$ ipython --no-banner

In [1]: import numpy as np

In [2]: import numpy.linalg as la

In [3]: np.set_printoptions(suppress=True, linewidth=200)

In [4]: J = np.loadtxt("sample3.csv", delimiter=",")

In [5]: print(J.round(3))
[[-0.058  0.766 -0.101 -0.632]
 [-0.408  0.129  0.903  0.05 ]
 [-0.815 -0.373 -0.297 -0.33 ]
 [-0.408  0.507 -0.295  0.7  ]]

In [6]: print(np.round(J @ J.T, 3) + 0)
[[1. 0. 0. 0.]
 [0. 1. 0. 0.]
 [0. 0. 1. 0.]
 [0. 0. 0. 1.]]

In [7]: print(np.round(la.pinv(J), 3))
[[-0.058 -0.408 -0.815 -0.408]
 [ 0.766  0.129 -0.373  0.507]
 [-0.101  0.903 -0.297 -0.295]
 [-0.632  0.05  -0.33   0.7  ]]

In [8]: print(np.round(J[:, 3] @ J[:, 0], 3))
0.0

In [9]: print(np.round(J.T @ J, 3) + 0)
[[1. 0. 0. 0.]
 [0. 1. 0. 0.]
 [0. 0. 1. 0.]
 [0. 0. 0. 1.]]

In [10]: hat = np.triu(np.array([[0, 0, 1, 0], [2, 1, 2, 0], [3, 0, 3, 0], [1, 1, 0, 3]]), 1) + np.eye(4)

In [11]: M2 = hat @ J @ la.inv(hat)

In [12]: print(round(float(la.det(M2)), 3))
-1.0

In [13]: print(M2.round(3))
[[-0.873  0.393 -0.311 -0.962]
 [-2.038 -0.617  3.581 -0.609]
 [-0.815 -0.373  1.264 -0.33 ]
 [-0.408  0.507 -0.902  0.7  ]]

In [14]: M2 = np.array([[0, 1], [2, 1], [0, 3], [2, 1]])

In [15]: print(la.matrix_rank(np.vstack([J, M2.T])))
4

In [16]: print(np.round(np.einsum("ik,kj->ji", J, M2), 3))
[[ 0.268  0.358 -1.405  2.414]
 [-0.226  2.479 -2.407 -0.086]]

In [17]: print(np.round(np.einsum("ij,ij->i", J, J), 3))
[1. 1. 1. 1.]

In [18]: print(np.round(np.einsum("ij->j", J), 3))
[-1.688  1.03   0.21  -0.212]

In [19]: print(np.round(np.poly(J), 3) + 0)
[ 1.    -0.474  0.     0.474 -1.   ]

In [20]: print(round(float(la.det(J[::-1])), 3))
-1.0

In [21]: print(round(float(np.einsum("ij,ji->", J, J)), 3))
0.224

In [22]: print(np.round(la.eigvals(J), 3))
[-1.   +0.j     0.237+0.972j  0.237-0.972j  1.   +0.j   ]

In [23]: C = 3 * np.array([[-1.7, 0.6, -1.2], [-0.1, -1.0, -0.1], [-0.2, 0.9, -0.9]])

In [24]: rng = np.random.default_rng(68)

In [25]: lab = rng.integers(0, 3, 26)

In [26]: E = C[lab] + rng.normal(size=(26, 3))

In [27]: print(E.round(3))
[[ 0.4   -2.331 -0.355]
 [-1.088 -1.631  0.235]
 [ 0.254 -3.087  0.669]
 [-0.326  3.999 -3.215]
 [-4.184  0.259 -5.878]
 [-0.427  2.454 -2.559]
 [ 0.104  1.052 -3.12 ]
 [-0.227 -1.72  -0.436]
 [-0.22   1.452 -1.02 ]
 [-0.697  3.7   -2.66 ]
 [-0.229  2.315 -2.302]
 [ 0.102  3.122 -2.967]
 [-5.036  2.888 -5.27 ]
 [-4.76   0.902 -4.384]
 [-1.237 -3.424  1.447]
 [-0.598 -2.279 -1.364]
 [-1.377 -2.021  0.289]
 [ 0.069 -3.323  0.76 ]
 [-4.866  1.527 -4.288]
 [-4.742  1.774 -3.214]
 [-3.911  0.664 -3.109]
 [-5.363 -0.152 -3.697]
 [-5.159  2.226 -3.213]
 [-1.004  2.645 -1.955]
 [-5.779  2.012 -3.313]
 [-1.175  3.    -4.387]]

In [28]: M2 = E / la.norm(E, axis=1, keepdims=True)

In [29]: cov = M2 @ M2.T

In [30]: print(np.argwhere(np.triu(np.abs(cov) > 0.95, 1)))
[[ 0  7]
 [ 1 16]
 [ 2 17]
 [ 3  5]
 [ 3  8]
 [ 3  9]
 [ 3 10]
 [ 3 11]
 [ 3 23]
 [ 4 13]
 [ 4 18]
 [ 4 20]
 [ 5  8]
 [ 5  9]
 [ 5 10]
 [ 5 11]
 [ 5 23]
 [ 5 25]
 [ 7 15]
 [ 8  9]
 [ 8 10]
 [ 8 11]
 [ 8 23]
 [ 9 10]
 [ 9 11]
 [ 9 23]
 [10 11]
 [10 23]
 [10 25]
 [12 13]
 [12 18]
 [12 19]
 [12 20]
 [12 22]
 [12 24]
 [13 18]
 [13 19]
 [13 20]
 [13 21]
 [13 22]
 [13 24]
 [18 19]
 [18 20]
 [18 21]
 [18 22]
 [18 24]
 [19 20]
 [19 22]
 [19 24]
 [20 21]
 [20 22]
 [20 24]
 [22 24]]

In [31]: M2 = np.c_[E[:, :1] @ np.array([[3]]), np.array([1, 3, 1, 2, 5, -1, 3, -4, -2, -5, -4, 3, -4, 2, -4, -4, 0, -4, -2, 0, 5, -3, 2, 2, -4, 4])]

In [32]: print(M2.round(3))
[[  1.2     1.   ]
 [ -3.264   3.   ]
 [  0.763   1.   ]
 [ -0.979   2.   ]
 [-12.551   5.   ]
 [ -1.281  -1.   ]
 [  0.311   3.   ]
 [ -0.681  -4.   ]
 [ -0.66   -2.   ]
 [ -2.092  -5.   ]
 [ -0.688  -4.   ]
 [  0.306   3.   ]
 [-15.107  -4.   ]
 [-14.281   2.   ]
 [ -3.711  -4.   ]
 [ -1.795  -4.   ]
 [ -4.131   0.   ]
 [  0.208  -4.   ]
 [-14.598  -2.   ]
 [-14.225   0.   ]
 [-11.732   5.   ]
 [-16.088  -3.   ]
 [-15.476   2.   ]
 [ -3.013   2.   ]
 [-17.338  -4.   ]
 [ -3.526   4.   ]]

In [33]: print(la.matrix_rank(np.c_[E, M2]))
4

In [34]: print(np.round(la.lstsq(E, M2[:, 0])[0], 3) + 0)
[3. 0. 0.]

In [35]: T = np.stack([E, -3 * E, E[::-1]])

In [36]: print(T.shape)
(3, 26, 3)

In [37]: data = np.loadtxt("dump.csv", delimiter=",")

In [38]: print(data)
[[ 7.  7.  7.  7.]
 [ 4. -4.  4. -4.]
 [ 7.  7.  7.  7.]
 [ 4. -4.  4. -4.]]

In [39]: # columns 0 and 2 are equal

In [40]: lab = rng.permutation(4)

In [41]: print(lab)
[1 0 2 3]

In [42]: M2 = data[lab][:, lab]

In [43]: print(M2)
[[-4.  4.  4. -4.]
 [ 7.  7.  7.  7.]
 [ 7.  7.  7.  7.]
 [-4.  4.  4. -4.]]

In [44]: print(np.allclose(M2, data))
False

In [45]: print(np.trace(M2))
6.0
